$ python -q
>>> import numpy as np
>>> from numpy import linalg as LA
>>> np.set_printoptions(precision=3, suppress=True, linewidth=160, legacy="1.25")
>>> def rnd(a):
...     return np.round(a, 3) + 0
... 
>>> K = np.load("out3.npy")
>>> K
array([[ 1., -1.,  0.,  1.],
       [ 2., -2.,  1.,  0.],
       [ 0.,  0.,  0.,  3.],
       [ 0.,  0.,  0.,  2.]])
>>> # rows and columns are dependent
>>> Uu, sig, vt = LA.svd(K)
>>> vecs = vt[:(sig > 1e-8).sum()]
>>> rng = np.random.default_rng(498)
>>> x0 = K[0] + 3 * K[2] + rng.integers(2) * np.eye(4)[1]
>>> x0
array([ 1., -1.,  0., 10.])
>>> rnd(vecs.T @ vecs)
array([[ 0.5, -0.5,  0. ,  0. ],
       [-0.5,  0.5,  0. ,  0. ],
       [ 0. ,  0. ,  1. ,  0. ],
       [ 0. ,  0. ,  0. ,  1. ]])
>>> out = np.array([[0.4], [-2.4], [0.7], [1.2]])
>>> Z = np.array([[-0.9, -0.2, 0.9, 1.6]])
>>> A = out @ Z
>>> rnd(A)
array([[-0.36, -0.08,  0.36,  0.64],
       [ 2.16,  0.48, -2.16, -3.84],
       [-0.63, -0.14,  0.63,  1.12],
       [-1.08, -0.24,  1.08,  1.92]])
>>> # rank 1
>>> Uu, sig, vt = LA.svd(A)
>>> np.argmax(sig[:-1] / (sig[1:] + 1e-6)) + 1
1
>>> rnd(sig)
array([5.756, 0.   , 0.   , 0.   ])
>>> out = Uu[:, :1] @ np.diag(sig[:1]) @ vt[:1]
>>> rnd(LA.norm(A - out) / LA.norm(A))
0.0
>>> rnd(out)
array([[-0.36, -0.08,  0.36,  0.64],
       [ 2.16,  0.48, -2.16, -3.84],
       [-0.63, -0.14,  0.63,  1.12],
       [-1.08, -0.24,  1.08,  1.92]])
>>> LA.matrix_rank(A, rtol=0.05)
1
>>> rnd(np.abs(A - out).max())
0.0
>>> rnd(LA.norm(A - out, 2)), rnd(sig[1])
(0.0, 0.0)
>>> rk = LA.matrix_rank(out)
>>> rk
1
>>> null = LA.svd(out)[2][rk:].T
>>> np.allclose(out @ null, 0)
True
>>> null.shape
(4, 3)
>>> [int(LA.matrix_rank(out[:, :j + 1])) for j in range(4)]
[1, 1, 1, 1]
>>> rnd(null @ null.T)
array([[ 0.808, -0.043,  0.192,  0.341],
       [-0.043,  0.991,  0.043,  0.076],
       [ 0.192,  0.043,  0.808, -0.341],
       [ 0.341,  0.076, -0.341,  0.393]])
>>> [int(LA.matrix_rank(np.delete(out, i, axis=0))) for i in range(4)]
[1, 1, 1, 1]
>>> Uu, sig, vt = LA.svd(A, full_matrices=False)
>>> rnd(np.sqrt((sig ** 2).sum())), rnd(LA.norm(A))
(5.756, 5.756)
>>> np.cumsum(sig ** 2) / np.sum(sig ** 2)
array([1., 1., 1., 1.])
>>> rnd(Uu.T @ A @ vt.T)
array([[5.756, 0.   , 0.   , 0.   ],
       [0.   , 0.   , 0.   , 0.   ],
       [0.   , 0.   , 0.   , 0.   ],
       [0.   , 0.   , 0.   , 0.   ]])
>>> rnd(np.abs(vt[0]))
array([0.438, 0.097, 0.438, 0.779])
>>> data = np.array([[0.2, -1.0, 1.3],
...     [-0.9, 0.4, -0.2],
...     [-0.6, 0.3, 0.9],
...     [-0.3, -1.6, -0.8],
...     [-0.7, 1.5, -1.0],
...     [-0.1, -0.3, -1.1],
...     [-6.0, -6.0, -22.0],
...     [0.3, 1.7, -0.3],
...     [-0.2, -0.4, 0.1],
...     [0.8, -0.3, 1.0],
...     [-1.4, 0.4, 1.2],
...     [0.3, 0.3, -0.4],
...     [0.6, 0.2, 0.9],
...     [-0.7, -1.3, -2.4]])
>>> out = np.c_[data[:, :2] @ np.array([[3, 3], [2, 2]]), np.array([5, 4, 1, 0, 0, 2, 3, 3, 2, 4, 2, 5, 4, 2])]
>>> rnd(out)
array([[ -1.4,  -1.4,   5. ],
       [ -1.9,  -1.9,   4. ],
       [ -1.2,  -1.2,   1. ],
       [ -4.1,  -4.1,   0. ],
       [  0.9,   0.9,   0. ],
       [ -0.9,  -0.9,   2. ],
       [-30. , -30. ,   3. ],
       [  4.3,   4.3,   3. ],
       [ -1.4,  -1.4,   2. ],
       [  1.8,   1.8,   4. ],
       [ -3.4,  -3.4,   2. ],
       [  1.5,   1.5,   5. ],
       [  2.2,   2.2,   4. ],
       [ -4.7,  -4.7,   2. ]])
>>> rnd(LA.norm(LA.qr(data)[0].T @ out, axis=0) ** 2 / ((out ** 2).sum(axis=0) + 1e-12))
array([1.   , 1.   , 0.063])
>>> LA.matrix_rank(out)
2
